% python3 -q
>>> import numpy as np
>>> import numpy.linalg as la
>>> np.set_printoptions(precision=4, suppress=True, linewidth=200, legacy="1.25")
>>> rd = lambda a: np.round(a, 4) + 0
>>> K = np.load("arr.npy")
>>> print(K)
[[-4  2  6  6 -2  2 -4 -4]
 [ 2 -1 -3 -3  1 -1  2  2]
 [ 4 -2 -6 -6  2 -2  4  4]
 [-4  2  6  6 -2  2 -4 -4]
 [-4  2  6  6 -2  2 -4 -4]]
>>> left, sigma, Vh = la.svd(K)
>>> vecs = Vh[:(sigma > 1e-8).sum()]
>>> rng = np.random.default_rng(595810)
>>> x = K[3] + 5 * K[0] + rng.integers(2) * np.eye(8)[0]
>>> print(x)
[-23.  12.  36.  36. -12.  12. -24. -24.]
>>> print(rd(np.diag(vecs.T @ vecs)))
[0.1212 0.0303 0.2727 0.2727 0.0303 0.0303 0.1212 0.1212]
>>> print(rd(vecs.T @ vecs))
[[ 0.1212 -0.0606 -0.1818 -0.1818  0.0606 -0.0606  0.1212  0.1212]
 [-0.0606  0.0303  0.0909  0.0909 -0.0303  0.0303 -0.0606 -0.0606]
 [-0.1818  0.0909  0.2727  0.2727 -0.0909  0.0909 -0.1818 -0.1818]
 [-0.1818  0.0909  0.2727  0.2727 -0.0909  0.0909 -0.1818 -0.1818]
 [ 0.0606 -0.0303 -0.0909 -0.0909  0.0303 -0.0303  0.0606  0.0606]
 [-0.0606  0.0303  0.0909  0.0909 -0.0303  0.0303 -0.0606 -0.0606]
 [ 0.1212 -0.0606 -0.1818 -0.1818  0.0606 -0.0606  0.1212  0.1212]
 [ 0.1212 -0.0606 -0.1818 -0.1818  0.0606 -0.0606  0.1212  0.1212]]
>>> print(rd(np.trace(la.pinv(K) @ K)))
1.0
>>> print(np.allclose(K[:-1].T @ la.lstsq(K[:-1].T, K[-1])[0], K[-1]))
True
>>> print(rd(K @ la.pinv(K) @ K))
[[-4.  2.  6.  6. -2.  2. -4. -4.]
 [ 2. -1. -3. -3.  1. -1.  2.  2.]
 [ 4. -2. -6. -6.  2. -2.  4.  4.]
 [-4.  2.  6.  6. -2.  2. -4. -4.]
 [-4.  2.  6.  6. -2.  2. -4. -4.]]
>>> print(la.lstsq(K[:-1].T, K[-1])[2])
1
>>> t = np.radians(110)
>>> R = np.eye(8)
>>> R[3, 3] = R[0, 0] = np.cos(t)
>>> R[3, 0], R[0, 3] = -np.sin(t), np.sin(t)
>>> print(rd(R))
[[-0.342   0.      0.      0.9397  0.      0.      0.      0.    ]
 [ 0.      1.      0.      0.      0.      0.      0.      0.    ]
 [ 0.      0.      1.      0.      0.      0.      0.      0.    ]
 [-0.9397  0.      0.     -0.342   0.      0.      0.      0.    ]
 [ 0.      0.      0.      0.      1.      0.      0.      0.    ]
 [ 0.      0.      0.      0.      0.      1.      0.      0.    ]
 [ 0.      0.      0.      0.      0.      0.      1.      0.    ]
 [ 0.      0.      0.      0.      0.      0.      0.      1.    ]]
>>> other = K @ R.T
>>> print(np.allclose(la.norm(K, axis=1), la.norm(other, axis=1)))
True
>>> print(rd(other))
[[ 7.0062  2.      6.      1.7066 -2.      2.     -4.     -4.    ]
 [-3.5031 -1.     -3.     -0.8533  1.     -1.      2.      2.    ]
 [-7.0062 -2.     -6.     -1.7066  2.     -2.      4.      4.    ]
 [ 7.0062  2.      6.      1.7066 -2.      2.     -4.     -4.    ]
 [ 7.0062  2.      6.      1.7066 -2.      2.     -4.     -4.    ]]
>>> print(rd(np.abs(other - K).max(axis=0)))
[11.0062  0.      0.      4.2934  0.      0.      0.      0.    ]
>>> print(rd(la.svd(K, compute_uv=False)), rd(la.svd(other, compute_uv=False)))
[23.6854  0.      0.      0.      0.    ] [23.6854  0.      0.      0.      0.    ]
>>> u = np.array([2, 4, 1])
>>> print(np.correlate(K[2], K[3], "full"))
[ -16   -8   40   36   32   12  -32 -132  -32   12   32   36   40   -8  -16]
>>> print(np.convolve(K[2], u))
[  8  12 -16 -38 -26  -2   2  22  20   4]
>>> E = np.load("run19.npy")
>>> print(E)
[[ 1  2  1  0  2 -2]
 [ 1  4  4  5 -4 -5]
 [ 2 -5  5  2 -4  2]
 [ 4  2 -3  1  5  3]
 [-3 -5  2 -2  3 -3]
 [-5 -3 -4  3 -4 -2]
 [ 5  3  5 -1  0 -3]
 [ 5  3 -4 -1  0 -5]
 [-1 -2 -5  5 -5 -3]
 [-3  4  2  4  4  4]
 [-5  2 -4 -2  0 -5]
 [ 3 -5  3  5  4  1]]
>>> t3 = np.stack([E, 5 * E, E[::-1]])
>>> print(np.einsum("bij,cij->bc", t3, t3))
[[  864  4320  -212]
 [ 4320 21600 -1060]
 [ -212 -1060   864]]
>>> print(t3.sum(axis=0))
[[  9   7   9   5  16 -11]
 [  1  26  20  28 -24 -35]
 [  9 -26  32  16 -20  16]
 [ 23  10 -23  11  25  15]
 [-13 -27   8 -13  18 -23]
 [-25 -15 -19  17 -24 -15]
 [ 25  15  26  -3  -4 -20]
 [ 27  13 -22  -8   3 -33]
 [ -2 -10 -33  31 -25 -15]
 [-16  19  17  26  20  26]
 [-29  16 -20  -7  -4 -35]
 [ 19 -28  19  30  26   4]]
>>> print((t3 @ E.T).shape)
(3, 12, 12)
>>> print(rd(la.norm(t3, axis=(1, 2))))
[ 29.3939 146.9694  29.3939]
>>> print(t3.shape)
(3, 12, 6)
